% python3 -q
>>> import numpy as np
>>> from numpy import linalg as LA
>>> np.set_printoptions(precision=1, suppress=True, linewidth=100)
>>> def tidy(a):
...     return np.round(a, 1) + 0
... 
>>> K = np.array([[-6, 6, 6, 3, -3],
...     [4, -4, -4, -2, 2],
...     [6, -6, -6, -3, 3],
...     [2, -2, -2, -1, 1],
...     [-6, 6, 6, 3, -3],
...     [-4, 4, 4, 2, -2]])
>>> # columns 1 and 2 are equal
>>> Uu, s, VT = LA.svd(K)
>>> np.argmax(s[:-1] / (s[1:] + 1e-6)) + 1
np.int64(1)
>>> M2 = Uu[:, :1] @ np.diag(s[:1]) @ VT[:1]
>>> tidy(LA.norm(K - M2, 2)), tidy(s[1])
(np.float64(0.0), np.float64(0.0))
>>> tidy(LA.norm(K - M2) / LA.norm(K))
np.float64(0.0)
>>> tidy(np.abs(K - M2).max())
np.float64(0.0)
>>> LA.matrix_rank(K, rtol=0.05)
np.int64(1)
>>> np.argsort(-LA.norm(K, axis=0).round(6), kind="stable")[:3]
array([0, 1, 2])
>>> LA.matrix_rank(K, rtol=0.1)
np.int64(1)
>>> tidy(LA.norm(K, 2) / LA.norm(K))
np.float64(1.0)
>>> K.shape
(6, 5)
>>> tidy(K.mean(axis=0))
array([-0.7,  0.7,  0.7,  0.3, -0.3])
>>> np.unravel_index(np.abs(K).argmax(), K.shape)
(np.int64(0), np.int64(0))
>>> np.abs(K).max()
np.int64(6)
>>> M = np.load("test11.npy")
>>> M
array([[-5, -6, -8,  2, -6],
       [-6, -5, -6, -8,  2],
       [-8, -6, -5, -6, -8],
       [ 2, -8, -6, -5, -6],
       [-6,  2, -8, -6, -5]])
>>> def softmax(z):
...     e = np.exp(z - z.max(axis=-1, keepdims=True))
...     return e / e.sum(axis=-1, keepdims=True)
... 
>>> tidy(softmax(10 * K[1]))
array([1., 0., 0., 0., 0.])
>>> tidy(softmax(K[1]))
array([0.9, 0. , 0. , 0. , 0.1])
>>> tidy(softmax(K).sum(axis=1))
array([1., 1., 1., 1., 1., 1.])
>>> att = K @ K.T / np.sqrt(5)
>>> tidy(softmax(att + np.triu(np.full(att.shape, -np.inf), 1)))
array([[1. , 0. , 0. , 0. , 0. , 0. ],
       [0. , 1. , 0. , 0. , 0. , 0. ],
       [0. , 0. , 1. , 0. , 0. , 0. ],
       [0. , 0. , 1. , 0. , 0. , 0. ],
       [0.5, 0. , 0. , 0. , 0.5, 0. ],
       [0.5, 0. , 0. , 0. , 0.5, 0. ]])
>>> w1 = np.array([[1, 1, 0, 0, 1],
...     [2, 1, 1, 2, 2],
...     [2, 1, 2, 0, 0],
...     [2, 1, 2, 1, 2],
...     [0, 2, 0, 0, 2]])
>>> b = np.array([0, 0, 2, 2, 2])
>>> H = np.maximum(M @ w1 + b, 0)
>>> (H > 0).mean(axis=0)
array([0., 0., 0., 0., 0.])
>>> LA.matrix_rank(H)
np.int64(0)
>>> Z = np.array([[0, -3], [0, -2], [-3, 1], [1, 2], [-2, 1]])
>>> w1 @ Z
array([[-2, -4],
       [-5, -1],
       [-6, -6],
       [-9, -2],
       [-4, -2]])
>>> (H @ Z).round(6).argmax(axis=1)
array([0, 0, 0, 0, 0])
